$ python3 -q
>>> import numpy as np
>>> from numpy import linalg as LA
>>> np.set_printoptions(precision=2, suppress=True, linewidth=120)
>>> rd = lambda a: np.round(a, 2) + 0
>>> arr = np.load("run12.npy")
>>> print(arr)
[[2 5 4]
 [5 4 8]
 [4 8 8]]
>>> x = np.array([-4, -8, 7])
>>> y = arr @ x
>>> print(y)
[-20   4 -24]
>>> print(rd(LA.solve(arr, y + arr[:, 1])))
[-4. -7.  7.]
>>> print(rd(LA.solve(arr.T, arr[0])))
[1. 0. 0.]
>>> B = arr / LA.norm(arr, axis=1, keepdims=True)
>>> G = B @ B.T
>>> print((np.abs(G) > 0.9).astype(int))
[[1 1 1]
 [1 1 1]
 [1 1 1]]
>>> print(rd(LA.norm(B, axis=1)))
[1. 1. 1.]
>>> print(rd(G[0]))
[1.   0.9  0.99]
>>> x = np.array([3, -3, -2])
>>> y = arr @ x
>>> beta, lr = np.zeros(3), 1 / LA.norm(arr, 2) ** 2
>>> for i in range(25):
...     beta -= lr * arr.T @ (arr @ beta - y)
...     if i % 5 == 0: print(i, round(LA.norm(arr @ beta - y), 2))
... 
0 8.66
5 7.35
10 6.24
15 5.3
20 4.51
>>> print(rd(LA.cond(arr)))
107.93
>>> print(rd(beta))
[-0.02 -2.49 -0.77]
>>> m1 = np.vander(np.arange(4) - 1, 4, increasing=True)
>>> print(m1)
[[ 1 -1  1 -1]
 [ 1  0  0  0]
 [ 1  1  1  1]
 [ 1  2  4  8]]
>>> x = np.array([-1, 7, -3, -5])
>>> y = m1 @ x
>>> print(y)
[ -6  -1  -2 -39]
>>> print(rd(LA.solve(m1, m1[:, 0])))
[1. 0. 0. 0.]
>>> print(rd(LA.solve(m1, y)))
[-1.  7. -3. -5.]
>>> W = np.array([[0, 0, 2, 3, 0, 1],
...     [3, 0, 0, 1, 0, 1],
...     [2, 3, 0, 0, 2, 0],
...     [2, 0, 0, 1, 0, 0]])
>>> beta = np.array([1, 2, 3, -3, -3, -2])
>>> act = np.maximum(m1 @ W + beta, 0)
>>> print((act > 0).astype(int))
[[0 1 1 0 0 0]
 [1 1 1 0 0 0]
 [1 1 1 1 0 0]
 [1 1 1 1 1 1]]
>>> print((act > 0).mean(axis=0))
[0.75 1.   1.   0.5  0.25 0.25]
>>> print(LA.matrix_rank(act))
4
>>> print(act)
[[ 0  5  5  0  0  0]
 [ 1  2  5  0  0  0]
 [ 8  5  5  2  0  0]
 [31 14  5 10  5  1]]
>>> basis = np.array([[0, 0], [8, 8], [2, 8], [4, 0], [3, 3], [7, 4]])
>>> print((act @ basis).round(6).argmax(axis=1))
[1 1 1 0]
>>> f, g = m1[1], m1[2]
>>> print(f @ g)
1
>>> pr = (f @ g) / (f @ f) * f
>>> print(pr)
[1. 0. 0. 0.]
>>> print(np.outer(f, g))
[[1 1 1 1]
 [0 0 0 0]
 [0 0 0 0]
 [0 0 0 0]]
>>> print(LA.matrix_rank(np.outer(f, g)))
1
>>> print(g - pr)
[0. 1. 1. 1.]
>>> rng = np.random.default_rng(79)
>>> labels = rng.permutation(4)
>>> print(labels)
[0 3 2 1]
>>> B = m1[labels][:, labels]
>>> print(np.trace(B))
10
>>> print(B)
[[ 1 -1  1 -1]
 [ 1  8  4  2]
 [ 1  1  1  1]
 [ 1  0  0  0]]
>>> M = np.load("case0.npy")
>>> print(M)
[[-2.88 -1.9   1.89]
 [-3.83 -2.57  2.55]
 [ 0.44  0.32 -0.29]
 [ 2.98  2.   -2.02]
 [ 0.1   0.05 -0.05]
 [ 1.28  0.87 -0.85]
 [-4.22 -2.82  2.85]
 [ 3.26  2.15 -2.17]
 [ 1.38  0.93 -0.94]
 [-2.82 -1.88  1.9 ]
 [-3.87 -2.55  2.59]
 [ 2.    1.37 -1.39]
 [ 2.57  1.67 -1.7 ]
 [-4.64 -3.09  3.1 ]
 [-5.53 -3.69  3.65]
 [-3.94 -2.64  2.63]
 [-2.69 -1.82  1.84]
 [-4.59 -3.06  3.05]
 [ 2.14  1.41 -1.46]
 [-4.25 -2.83  2.82]
 [-2.44 -1.63  1.62]
 [-1.72 -1.16  1.12]]
>>> G = np.cov(M, rowvar=False)
>>> print(rd(np.polyfit(M[:, 0], M[:, 1], 1)))
[0.67 0.  ]
>>> print(rd(LA.eigvalsh(G)[::-1]))
[16.27  0.    0.  ]
